$ python -q
>>> import numpy as np
>>> import numpy.linalg as la
>>> np.set_printoptions(suppress=True, linewidth=200)
>>> def rd(a):
...     return np.round(a, 2) + 0
... 
>>> E = np.array([[0, -6, -4], [6, 0, -4], [4, 4, 0]])
>>> r = la.matrix_rank(E)
>>> r
np.int64(2)
>>> null = la.svd(E)[2][r:].T
>>> [int(la.matrix_rank(np.delete(E, i, axis=0))) for i in range(3)]
[2, 2, 2]
>>> rd(E @ null)
array([[0.],
       [0.],
       [0.]])
>>> rd(null @ null.T)
array([[ 0.24, -0.24,  0.35],
       [-0.24,  0.24, -0.35],
       [ 0.35, -0.35,  0.53]])
>>> la.matrix_rank(E.T @ E), la.matrix_rank(E @ E.T)
(np.int64(2), np.int64(2))
>>> u, g = E[2], E[1]
>>> u @ u
np.int64(32)
>>> pr = (u @ g) / (u @ u) * u
>>> (g - pr) @ u
np.float64(0.0)
>>> rd(la.norm(u + g) ** 2 + la.norm(u - g) ** 2)
np.float64(168.0)
>>> rd(la.eigvals(E).sum().real)
np.float64(0.0)
>>> np.einsum("ii->", E)
np.int64(0)
>>> rd(la.det(2 * E)), rd(la.det(E))
(np.float64(0.0), np.float64(0.0))
>>> X = np.loadtxt("arr.csv", delimiter=",")
>>> rd(X)
array([[-0.18, -0.63, -0.15,  0.14, -0.04,  0.03,  0.31,  0.18],
       [-0.63,  0.45, -0.16,  0.17,  0.07, -0.5 ,  0.38,  0.01],
       [-0.15, -0.16,  0.  ,  0.17, -0.27, -0.02,  0.05,  0.25],
       [ 0.14,  0.17,  0.17,  0.1 , -0.32,  0.13, -0.55,  0.08],
       [-0.04,  0.07, -0.27, -0.32,  0.9 , -0.19,  0.48, -0.61],
       [ 0.03, -0.5 , -0.02,  0.13, -0.19,  0.18, -0.11,  0.16],
       [ 0.31,  0.38,  0.05, -0.55,  0.48, -0.11,  1.03, -0.04],
       [ 0.18,  0.01,  0.25,  0.08, -0.61,  0.16, -0.04,  0.52]])
>>> left, sig, vt = la.svd(X)
>>> V = vt[:(sig > 1e-8).sum()]
>>> rng = np.random.default_rng(92946)
>>> x = X[7] + -3 * X[5] + rng.integers(2) * np.eye(8)[0]
>>> rd(x)
array([ 1.08,  1.51,  0.31, -0.31, -0.03, -0.38,  0.29,  0.04])
>>> np.allclose(V.T @ V @ x, x)
False
>>> rd(V.T @ V)
array([[ 0.6 ,  0.  ,  0.2 , -0.31,  0.02,  0.31, -0.03,  0.01],
       [ 0.  ,  0.89,  0.17, -0.11, -0.04, -0.22, -0.04, -0.04],
       [ 0.2 ,  0.17,  0.15, -0.08, -0.16,  0.08, -0.04,  0.13],
       [-0.31, -0.11, -0.08,  0.26, -0.17, -0.09, -0.18,  0.07],
       [ 0.02, -0.04, -0.16, -0.17,  0.54, -0.05,  0.12, -0.42],
       [ 0.31, -0.22,  0.08, -0.09, -0.05,  0.24, -0.12,  0.03],
       [-0.03, -0.04, -0.04, -0.18,  0.12, -0.12,  0.87,  0.22],
       [ 0.01, -0.04,  0.13,  0.07, -0.42,  0.03,  0.22,  0.44]])
>>> la.matrix_rank(np.vstack([X, x]))
np.int64(5)
